$ ipython --no-banner

In [1]: import numpy as np

In [2]: from numpy import linalg as LA

In [3]: np.set_printoptions(precision=2, suppress=True, linewidth=200, floatmode="fixed")

In [4]: F = np.loadtxt("a.csv", delimiter=",")

In [5]: print(F)
[[ -0.10  -0.90   1.20   1.20   0.90   0.70   0.90   0.30   0.90   1.50   0.90   2.00]
 [  1.20   1.10   1.30   2.20   1.20   1.10  -1.50  -0.20   0.60   0.20  -0.10  -2.00]
 [ -0.20   1.50   0.20   0.00   2.00  -1.00  -0.80  -0.60   0.20  -0.10  -1.40  14.00]
 [ -1.00  -0.40   0.30   0.10  -0.10   0.20   0.00  -0.60   0.00   0.10   0.20   4.00]
 [  0.80   0.50   1.60   1.50  -1.50   0.30  -0.20   0.40   0.90  -0.90  -1.00   7.00]
 [  1.80   0.40   0.00  -1.30  -0.90  -1.30   2.10   0.70   0.60  -2.40   0.50   8.00]
 [  0.80  -1.10   0.20   0.20   0.90   1.60   0.80   1.50   0.20  -0.40   0.60  -1.00]
 [ -0.40  -1.90  -0.20   0.10   0.40   0.50   2.80  -1.30  -0.50  -0.30  -0.30  -1.00]
 [  0.50  -2.50  -0.50  -0.10   0.70   0.50   1.60  -0.90   0.20   0.70   0.30  -9.00]
 [ -0.30   0.70   1.10  -1.30  -0.10  -0.50  -0.60   0.00   0.90   0.80  -0.40 -10.00]]

In [6]: Y = F / LA.norm(F, axis=1, keepdims=True)

In [7]: cov = Y @ Y.T

In [8]: print((np.abs(cov) > 0.9).astype(int))
[[1 0 0 0 0 0 0 0 0 0]
 [0 1 0 0 0 0 0 0 0 0]
 [0 0 1 1 0 0 0 0 1 1]
 [0 0 1 1 0 0 0 0 0 1]
 [0 0 0 0 1 0 0 0 1 0]
 [0 0 0 0 0 1 0 0 0 0]
 [0 0 0 0 0 0 1 0 0 0]
 [0 0 0 0 0 0 0 1 0 0]
 [0 0 1 0 1 0 0 0 1 0]
 [0 0 1 1 0 0 0 0 0 1]]

In [9]: rng = np.random.default_rng(412634)

In [10]: Y = F + rng.integers(-2, 3, (10, 1)) @ rng.integers(-2, 3, (1, 12))

In [11]: print(Y)
[[ -0.10  -0.90   1.20   1.20   0.90   0.70   0.90   0.30   0.90   1.50   0.90   2.00]
 [  1.20   3.10   2.30   1.20   1.20   2.10  -1.50  -1.20  -0.40   0.20  -1.10  -4.00]
 [ -0.20   3.50   1.20  -1.00   2.00   0.00  -0.80  -1.60  -0.80  -0.10  -2.40  12.00]
 [ -1.00  -4.40  -1.70   2.10  -0.10  -1.80   0.00   1.40   2.00   0.10   2.20   8.00]
 [  0.80  -3.50  -0.40   3.50  -1.50  -1.70  -0.20   2.40   2.90  -0.90   1.00  11.00]
 [  1.80   2.40   1.00  -2.30  -0.90  -0.30   2.10  -0.30  -0.40  -2.40  -0.50   6.00]
 [  0.80   0.90   1.20  -0.80   0.90   2.60   0.80   0.50  -0.80  -0.40  -0.40  -3.00]
 [ -0.40   0.10   0.80  -0.90   0.40   1.50   2.80  -2.30  -1.50  -0.30  -1.30  -3.00]
 [  0.50  -4.50  -1.50   0.90   0.70  -0.50   1.60   0.10   1.20   0.70   1.30  -7.00]
 [ -0.30   4.70   3.10  -3.30  -0.10   1.50  -0.60  -2.00  -1.10   0.80  -2.40 -14.00]]

In [12]: print(np.round(LA.svd(Y - F, compute_uv=False), 2) + 0)
[15.87  0.00  0.00  0.00  0.00  0.00  0.00  0.00  0.00  0.00]

In [13]: print(np.abs(Y - F).sum(axis=1))
[ 0.00 10.00 10.00 20.00 20.00 10.00 10.00 10.00 10.00 20.00]

In [14]: print(LA.matrix_rank(Y - F, tol=1e-8))
1

In [15]: u = np.array([-2, 2, 3])

In [16]: print(np.cross(F[7, :3], F[4, :3]))
[-2.94  0.48  1.32]

In [17]: print(np.convolve(F[7], u))
[ 0.80  3.00 -4.60 -6.30 -1.20  0.10 -3.40  9.70  6.80 -4.30 -1.50  0.50 -2.90 -3.00]

In [18]: W = np.array([[5, 0, 3, -4, 0],
    ...:     [-1, 4, 4, 3, -4],
    ...:     [2, 0, 5, -2, 3],
    ...:     [0, 1, -4, 5, -2],
    ...:     [-4, 5, 3, -1, -5],
    ...:     [2, 4, 2, 0, 4],
    ...:     [4, 0, 0, -1, -2],
    ...:     [-2, -4, 4, 3, 5],
    ...:     [0, 2, -1, -5, 4],
    ...:     [3, -1, -2, 5, -5],
    ...:     [3, -5, 2, -1, 0],
    ...:     [3, -5, 4, -5, 2]])

In [19]: beta = np.array([1, -5, -4, -4, 0])

In [20]: H = np.maximum(F @ W + beta, 0)

In [21]: print(LA.matrix_rank(H))
5

In [22]: cent = np.array([[3, 0], [0, 0], [1, 0], [1, 2], [3, 2]])

In [23]: print(W @ cent)
[[ 14  -8]
 [ -8  -2]
 [ 18   2]
 [ -5   6]
 [-25 -12]
 [ 20   8]
 [  5  -6]
 [ 16  16]
 [  6  -2]
 [ -3   0]
 [ 10  -2]
 [ 14  -6]]

In [24]: U, s, Vh = LA.svd(F, full_matrices=False)

In [25]: print(np.abs(U[:, 0]).round(6).argmax())
2

In [26]: print(np.round(U.T @ F @ Vh.T, 2) + 0)
[[22.91  0.00  0.00  0.00  0.00  0.00  0.00  0.00  0.00  0.00]
 [ 0.00  5.80  0.00  0.00  0.00  0.00  0.00  0.00  0.00  0.00]
 [ 0.00  0.00  4.81  0.00  0.00  0.00  0.00  0.00  0.00  0.00]
 [ 0.00  0.00  0.00  4.17  0.00  0.00  0.00  0.00  0.00  0.00]
 [ 0.00  0.00  0.00  0.00  2.74  0.00  0.00  0.00  0.00  0.00]
 [ 0.00  0.00  0.00  0.00  0.00  2.61  0.00  0.00  0.00  0.00]
 [ 0.00  0.00  0.00  0.00  0.00  0.00  2.33  0.00  0.00  0.00]
 [ 0.00  0.00  0.00  0.00  0.00  0.00  0.00  1.42  0.00  0.00]
 [ 0.00  0.00  0.00  0.00  0.00  0.00  0.00  0.00  1.04  0.00]
 [ 0.00  0.00  0.00  0.00  0.00  0.00  0.00  0.00  0.00  0.73]]

In [27]: print(s)
[22.91  5.80  4.81  4.17  2.74  2.61  2.33  1.42  1.04  0.73]

In [28]: print(np.round(Vh @ Vh.T, 2) + 0)
[[1.00 0.00 0.00 0.00 0.00 0.00 0.00 0.00 0.00 0.00]
 [0.00 1.00 0.00 0.00 0.00 0.00 0.00 0.00 0.00 0.00]
 [0.00 0.00 1.00 0.00 0.00 0.00 0.00 0.00 0.00 0.00]
 [0.00 0.00 0.00 1.00 0.00 0.00 0.00 0.00 0.00 0.00]
 [0.00 0.00 0.00 0.00 1.00 0.00 0.00 0.00 0.00 0.00]
 [0.00 0.00 0.00 0.00 0.00 1.00 0.00 0.00 0.00 0.00]
 [0.00 0.00 0.00 0.00 0.00 0.00 1.00 0.00 0.00 0.00]
 [0.00 0.00 0.00 0.00 0.00 0.00 0.00 1.00 0.00 0.00]
 [0.00 0.00 0.00 0.00 0.00 0.00 0.00 0.00 1.00 0.00]
 [0.00 0.00 0.00 0.00 0.00 0.00 0.00 0.00 0.00 1.00]]

In [29]: print(U.shape, s.shape, Vh.shape)
(10, 10) (10,) (10, 12)

In [30]: print(np.cumsum(s ** 2) / np.sum(s ** 2))
[0.84 0.90 0.93 0.96 0.97 0.99 0.99 1.00 1.00 1.00]

In [31]: print(np.round(np.sqrt((s ** 2).sum()), 2), np.round(LA.norm(F), 2))
24.94 24.94

In [32]: A = np.loadtxt("dump.csv", delimiter=",")

In [33]: print(A)
[[ 0.00  3.00  0.00  0.00  0.00  0.00  0.00  0.00  0.00  0.00  0.00  0.00]
 [ 3.00 -2.00  3.00  0.00  0.00  0.00  0.00  0.00  0.00  0.00  0.00  0.00]
 [ 0.00  3.00 -2.00  3.00  0.00  0.00  0.00  0.00  0.00  0.00  0.00  0.00]
 [ 0.00  0.00  3.00  0.00  3.00  0.00  0.00  0.00  0.00  0.00  0.00  0.00]
 [ 0.00  0.00  0.00  3.00 -2.00  3.00  0.00  0.00  0.00  0.00  0.00  0.00]
 [ 0.00  0.00  0.00  0.00  3.00 -2.00  3.00  0.00  0.00  0.00  0.00  0.00]
 [ 0.00  0.00  0.00  0.00  0.00  3.00 -1.00  3.00  0.00  0.00  0.00  0.00]
 [ 0.00  0.00  0.00  0.00  0.00  0.00  3.00  0.00  3.00  0.00  0.00  0.00]
 [ 0.00  0.00  0.00  0.00  0.00  0.00  0.00  3.00 -1.00  3.00  0.00  0.00]
 [ 0.00  0.00  0.00  0.00  0.00  0.00  0.00  0.00  3.00 -1.00  3.00  0.00]
 [ 0.00  0.00  0.00  0.00  0.00  0.00  0.00  0.00  0.00  3.00  1.00  3.00]
 [ 0.00  0.00  0.00  0.00  0.00  0.00  0.00  0.00  0.00  0.00  3.00  1.00]]

In [34]: U, s, Vh = LA.svd(A, full_matrices=False)

In [35]: print(np.round(Vh @ Vh.T, 2) + 0)
[[1.00 0.00 0.00 0.00 0.00 0.00 0.00 0.00 0.00 0.00 0.00 0.00]
 [0.00 1.00 0.00 0.00 0.00 0.00 0.00 0.00 0.00 0.00 0.00 0.00]
 [0.00 0.00 1.00 0.00 0.00 0.00 0.00 0.00 0.00 0.00 0.00 0.00]
 [0.00 0.00 0.00 1.00 0.00 0.00 0.00 0.00 0.00 0.00 0.00 0.00]
 [0.00 0.00 0.00 0.00 1.00 0.00 0.00 0.00 0.00 0.00 0.00 0.00]
 [0.00 0.00 0.00 0.00 0.00 1.00 0.00 0.00 0.00 0.00 0.00 0.00]
 [0.00 0.00 0.00 0.00 0.00 0.00 1.00 0.00 0.00 0.00 0.00 0.00]
 [0.00 0.00 0.00 0.00 0.00 0.00 0.00 1.00 0.00 0.00 0.00 0.00]
 [0.00 0.00 0.00 0.00 0.00 0.00 0.00 0.00 1.00 0.00 0.00 0.00]
 [0.00 0.00 0.00 0.00 0.00 0.00 0.00 0.00 0.00 1.00 0.00 0.00]
 [0.00 0.00 0.00 0.00 0.00 0.00 0.00 0.00 0.00 0.00 1.00 0.00]
 [0.00 0.00 0.00 0.00 0.00 0.00 0.00 0.00 0.00 0.00 0.00 1.00]]

In [36]: print(s / s[0])
[1.00 0.88 0.78 0.75 0.63 0.55 0.55 0.36 0.36 0.22 0.20 0.01]

In [37]: print(np.abs(Vh[0]))
[0.12 0.29 0.38 0.36 0.48 0.47 0.32 0.19 0.13 0.08 0.03 0.01]

In [38]: print(np.abs(U[:, 0]).round(6).argmax())
4

In [39]: print(s)
[7.16 6.31 5.58 5.35 4.48 3.93 3.90 2.55 2.55 1.56 1.43 0.06]

In [40]: cov = A.T @ A

In [41]: print(np.round(LA.svd(A, compute_uv=False) ** 2, 2) + 0)
[51.20 39.81 31.12 28.63 20.07 15.44 15.22  6.52  6.51  2.42  2.04  0.00]

In [42]: print(cov)
[[  9.00  -6.00   9.00   0.00   0.00   0.00   0.00   0.00   0.00   0.00   0.00   0.00]
 [ -6.00  22.00 -12.00   9.00   0.00   0.00   0.00   0.00   0.00   0.00   0.00   0.00]
 [  9.00 -12.00  22.00  -6.00   9.00   0.00   0.00   0.00   0.00   0.00   0.00   0.00]
 [  0.00   9.00  -6.00  18.00  -6.00   9.00   0.00   0.00   0.00   0.00   0.00   0.00]
 [  0.00   0.00   9.00  -6.00  22.00 -12.00   9.00   0.00   0.00   0.00   0.00   0.00]
 [  0.00   0.00   0.00   9.00 -12.00  22.00  -9.00   9.00   0.00   0.00   0.00   0.00]
 [  0.00   0.00   0.00   0.00   9.00  -9.00  19.00  -3.00   9.00   0.00   0.00   0.00]
 [  0.00   0.00   0.00   0.00   0.00   9.00  -3.00  18.00  -3.00   9.00   0.00   0.00]
 [  0.00   0.00   0.00   0.00   0.00   0.00   9.00  -3.00  19.00  -6.00   9.00   0.00]
 [  0.00   0.00   0.00   0.00   0.00   0.00   0.00   9.00  -6.00  19.00   0.00   9.00]
 [  0.00   0.00   0.00   0.00   0.00   0.00   0.00   0.00   9.00   0.00  19.00   6.00]
 [  0.00   0.00   0.00   0.00   0.00   0.00   0.00   0.00   0.00   9.00   6.00  10.00]]

In [43]: print(np.trace(cov), (A ** 2).sum())
219.0 219.0

In [44]: print(np.round(LA.eigvalsh(cov)[::-1], 2) + 0)
[51.20 39.81 31.12 28.63 20.07 15.44 15.22  6.52  6.51  2.42  2.04  0.00]
